>>> import numpy as np
>>> from numpy import linalg as LA
>>> np.set_printoptions(precision=2, suppress=True, linewidth=140, legacy="1.25")
>>> W0 = np.load("m.npy")
>>> W0
array([[ 0, -2, -1, -1, -2, -1],
       [ 2,  1,  1, -2,  1, -1],
       [ 1,  1,  1,  0,  0,  1],
       [ 0,  2,  0,  2, -1, -2],
       [ 2, -2,  2,  2,  1, -2],
       [ 1,  2,  1,  2,  0,  0]])
>>> vec = np.array([-3, -3, -5, -1, -5, 5])
>>> y = W0 @ vec
>>> coef, lr = np.zeros(6), 1 / LA.norm(W0, 2) ** 2
>>> for i in range(3):
...     coef -= lr * W0.T @ (W0 @ coef - y)
...     if i % 1 == 0: print(i, round(LA.norm(W0 @ coef - y), 2))
... 
0 9.03
1 6.11
2 4.86
>>> round(float(LA.cond(W0)), 2)
24.5
>>> coef
array([-4.84, -2.52, -4.41, -1.94, -3.37,  3.23])
>>> W0.reshape(2, -1)
array([[ 0, -2, -1, -1, -2, -1,  2,  1,  1, -2,  1, -1,  1,  1,  1,  0,  0,  1],
       [ 0,  2,  0,  2, -1, -2,  2, -2,  2,  2,  1, -2,  1,  2,  1,  2,  0,  0]])
>>> t3 = W0.reshape(6, 2, -1)
>>> t3[:, 0]
array([[ 0, -2, -1],
       [ 2,  1,  1],
       [ 1,  1,  1],
       [ 0,  2,  0],
       [ 2, -2,  2],
       [ 1,  2,  1]])
>>> t3.shape
(6, 2, 3)
>>> out = W0 / np.sqrt((W0 ** 2).mean(axis=1, keepdims=True))
>>> out[4]
array([ 1.07, -1.07,  1.07,  1.07,  0.53, -1.07])
>>> LA.matrix_rank(out) == LA.matrix_rank(W0)
True
>>> LA.matrix_rank(W0 - W0.mean(axis=1, keepdims=True))
5
>>> LA.norm(out, axis=1)
array([2.45, 2.45, 2.45, 2.45, 2.45, 2.45])
>>> w1 = np.array([[0, 8, 3, 4],
...     [9, 1, 1, 4],
...     [8, 6, 7, 3],
...     [8, 3, 5, 1],
...     [7, 7, 8, 7],
...     [3, 9, 9, 2]])
>>> coef = np.array([-1, 2, 1, 1])
>>> H = np.maximum(W0 @ w1 + coef, 0)
>>> H
array([[ 0,  0,  0,  0],
       [ 4, 17,  4, 19],
       [19, 26, 21, 14],
       [20,  0,  0,  0],
       [14, 23, 19, 12],
       [41, 24, 23, 18]])
>>> (H > 0).astype(int)
array([[0, 0, 0, 0],
       [1, 1, 1, 1],
       [1, 1, 1, 1],
       [1, 0, 0, 0],
       [1, 1, 1, 1],
       [1, 1, 1, 1]])
>>> cent = np.array([[1, 0], [1, -2], [-1, 0], [-1, -2]])
>>> w1 @ cent
array([[  1, -24],
       [  5, -10],
       [  4, -18],
       [  5,  -8],
       [ -1, -28],
       [  1, -22]])
>>> F = np.load("case5.npy")
>>> F.round(2) + 0
array([[-0.29, -0.41, -0.1 , -0.39, -0.18,  0.08, -0.21, -0.7 ],
       [ 0.69, -0.44,  0.11, -0.16,  0.16, -0.09, -0.48,  0.14],
       [ 0.37,  0.48, -0.41,  0.19, -0.5 ,  0.16, -0.32, -0.24],
       [ 0.03, -0.29, -0.6 , -0.25, -0.34, -0.42,  0.31,  0.33],
       [-0.16, -0.37,  0.1 ,  0.78, -0.23, -0.36, -0.16, -0.1 ],
       [ 0.35, -0.16, -0.37,  0.3 ,  0.46,  0.14,  0.47, -0.41],
       [-0.37,  0.08, -0.53,  0.07,  0.52, -0.05, -0.52,  0.16],
       [-0.11, -0.39, -0.13,  0.16, -0.2 ,  0.79,  0.  ,  0.35]])
>>> round(float(F[:, 3] @ F[:, 0]), 2)
0.0
>>> np.round(F @ F.T, 2) + 0
array([[1., 0., 0., 0., 0., 0., 0., 0.],
       [0., 1., 0., 0., 0., 0., 0., 0.],
       [0., 0., 1., 0., 0., 0., 0., 0.],
       [0., 0., 0., 1., 0., 0., 0., 0.],
       [0., 0., 0., 0., 1., 0., 0., 0.],
       [0., 0., 0., 0., 0., 1., 0., 0.],
       [0., 0., 0., 0., 0., 0., 1., 0.],
       [0., 0., 0., 0., 0., 0., 0., 1.]])
>>> LA.norm(F, axis=0)
array([1., 1., 1., 1., 1., 1., 1., 1.])
>>> u = np.array([2, 1, -1, 2, 1, 3, -1, -3])
>>> out = F + np.outer(u, np.eye(8)[2])
>>> LA.matrix_rank(out - F)
1
>>> vec = np.array([1, 1, 1, 1, 0, 0, 0, -2])
>>> a = np.maximum(F @ vec, 0)
>>> np.tanh(F @ vec)
array([ 0.21, -0.08,  0.8 , -0.94,  0.49,  0.73, -0.79, -0.82])
>>> K = np.loadtxt("x.csv", delimiter=",")
>>> K
array([[5., 1., 0., 0., 0., 0.],
       [0., 5., 1., 0., 0., 0.],
       [0., 0., 5., 1., 0., 0.],
       [0., 0., 0., 5., 1., 0.],
       [0., 0., 0., 0., 5., 1.],
       [0., 0., 0., 0., 0., 5.]])
>>> ang = np.radians(120)
>>> r_ = np.eye(6)
>>> r_[2, 2] = r_[0, 0] = np.cos(ang)
>>> r_[2, 0], r_[0, 2] = -np.sin(ang), np.sin(ang)
>>> r_
array([[-0.5 ,  0.  ,  0.87,  0.  ,  0.  ,  0.  ],
       [ 0.  ,  1.  ,  0.  ,  0.  ,  0.  ,  0.  ],
       [-0.87,  0.  , -0.5 ,  0.  ,  0.  ,  0.  ],
       [ 0.  ,  0.  ,  0.  ,  1.  ,  0.  ,  0.  ],
       [ 0.  ,  0.  ,  0.  ,  0.  ,  1.  ,  0.  ],
       [ 0.  ,  0.  ,  0.  ,  0.  ,  0.  ,  1.  ]])
>>> out = W0 @ r_.T
>>> out
array([[-0.87, -2.  ,  0.5 , -1.  , -2.  , -1.  ],
       [-0.13,  1.  , -2.23, -2.  ,  1.  , -1.  ],
       [ 0.37,  1.  , -1.37,  0.  ,  0.  ,  1.  ],
       [ 0.  ,  2.  ,  0.  ,  2.  , -1.  , -2.  ],
       [ 0.73, -2.  , -2.73,  2.  ,  1.  , -2.  ],
       [ 0.37,  2.  , -1.37,  2.  ,  0.  ,  0.  ]])
>>> np.round(LA.det(r_), 2), round(float(np.trace(r_)), 2)
(1.0, 3.0)
>>> np.allclose(LA.norm(W0, axis=1), LA.norm(out, axis=1))
True
>>> np.abs(out - W0).max(axis=0)
array([2.13, 0.  , 4.73, 0.  , 0.  , 0.  ])
>>> rng = np.random.default_rng(265923)
>>> labels = rng.permutation(6)
>>> out = K[:, labels] * rng.choice([-1, 1], 6)
>>> out
array([[-0.,  0.,  0.,  0.,  1.,  5.],
       [-0.,  0.,  1.,  0.,  5.,  0.],
       [-0.,  1.,  5.,  0.,  0.,  0.],
       [-0.,  5.,  0.,  1.,  0.,  0.],
       [-1.,  0.,  0.,  5.,  0.,  0.],
       [-5.,  0.,  0.,  0.,  0.,  0.]])
>>> U, _, vt = LA.svd(K.T @ out)
>>> labels
array([5, 3, 2, 4, 1, 0])
>>> np.round(LA.lstsq(K, out)[0], 2) + 0
array([[ 0.,  0.,  0.,  0.,  0.,  1.],
       [ 0.,  0.,  0.,  0.,  1.,  0.],
       [ 0.,  0.,  1.,  0.,  0.,  0.],
       [ 0.,  1.,  0.,  0.,  0.,  0.],
       [ 0.,  0.,  0.,  1.,  0.,  0.],
       [-1.,  0.,  0.,  0.,  0.,  0.]])
>>> u = np.array([1, 4, -5, -2, 0, 1])
>>> out = K + np.outer(u, np.eye(6)[0])
>>> LA.matrix_rank(LA.inv(out) - LA.inv(K), tol=1e-8)
1
>>> out
array([[ 6.,  1.,  0.,  0.,  0.,  0.],
       [ 4.,  5.,  1.,  0.,  0.,  0.],
       [-5.,  0.,  5.,  1.,  0.,  0.],
       [-2.,  0.,  0.,  5.,  1.,  0.],
       [ 0.,  0.,  0.,  0.,  5.,  1.],
       [ 1.,  0.,  0.,  0.,  0.,  5.]])
>>> Q, evecs = LA.qr(K[:, :5])[0], LA.qr(K[:, 5:])[0]
>>> sig = LA.svd(Q.T @ evecs, compute_uv=False)
>>> np.degrees(np.arccos(sig.clip(0, 1)))
array([78.69])
>>> (sig > 0.9).sum()
0
>>> U, sig, vt = LA.svd(K, full_matrices=False)
>>> (sig > 1e-8).sum()
6
>>> J = np.loadtxt("a.csv", delimiter=",")
>>> J
array([[ 0.6,  0.6, -0.4,  2.2, -0.7, -1.9,  0.3,  0.1],
       [ 0.2, -1.5, -1.6,  0.2, -0.2, -0.3, -0.4, -0.5],
       [ 0.2, -1.1, -1. , -1. , -0.8, -0.6, -1.4,  0.1],
       [-0.8,  0.2, -1.3,  0.4, -0.3,  0.2,  0.1, -1.1],
       [ 0. ,  0. ,  0.7,  0.8, -0.4,  0.1, -1.8,  1. ],
       [-0.2, -0.1, -1.5, -0.9, -0.2,  1.2, -0.1,  1.3],
       [-0.9,  2. , -1.7, -1. , -0.1,  1.4, -1.1,  2.7]])
>>> def softmax(z):
...     e = np.exp(z - z.max(axis=-1, keepdims=True))
...     return e / e.sum(axis=-1, keepdims=True)
... 
>>> softmax(J[2])
array([0.26, 0.07, 0.08, 0.08, 0.1 , 0.12, 0.05, 0.24])
>>> S = J @ J.T / np.sqrt(8)
>>> np.round(softmax(S + np.triu(np.full(S.shape, -np.inf), 1)), 2) + 0
array([[1.  , 0.  , 0.  , 0.  , 0.  , 0.  , 0.  ],
       [0.16, 0.84, 0.  , 0.  , 0.  , 0.  , 0.  ],
       [0.05, 0.29, 0.66, 0.  , 0.  , 0.  , 0.  ],
       [0.15, 0.25, 0.13, 0.46, 0.  , 0.  , 0.  ],
       [0.13, 0.07, 0.14, 0.05, 0.61, 0.  , 0.  ],
       [0.02, 0.11, 0.14, 0.08, 0.06, 0.6 , 0.  ],
       [0.  , 0.  , 0.  , 0.  , 0.  , 0.02, 0.97]])
>>> softmax(S)[2] @ J
array([ 0.01, -0.61, -1.09, -0.42, -0.5 , -0.13, -0.93,  0.32])
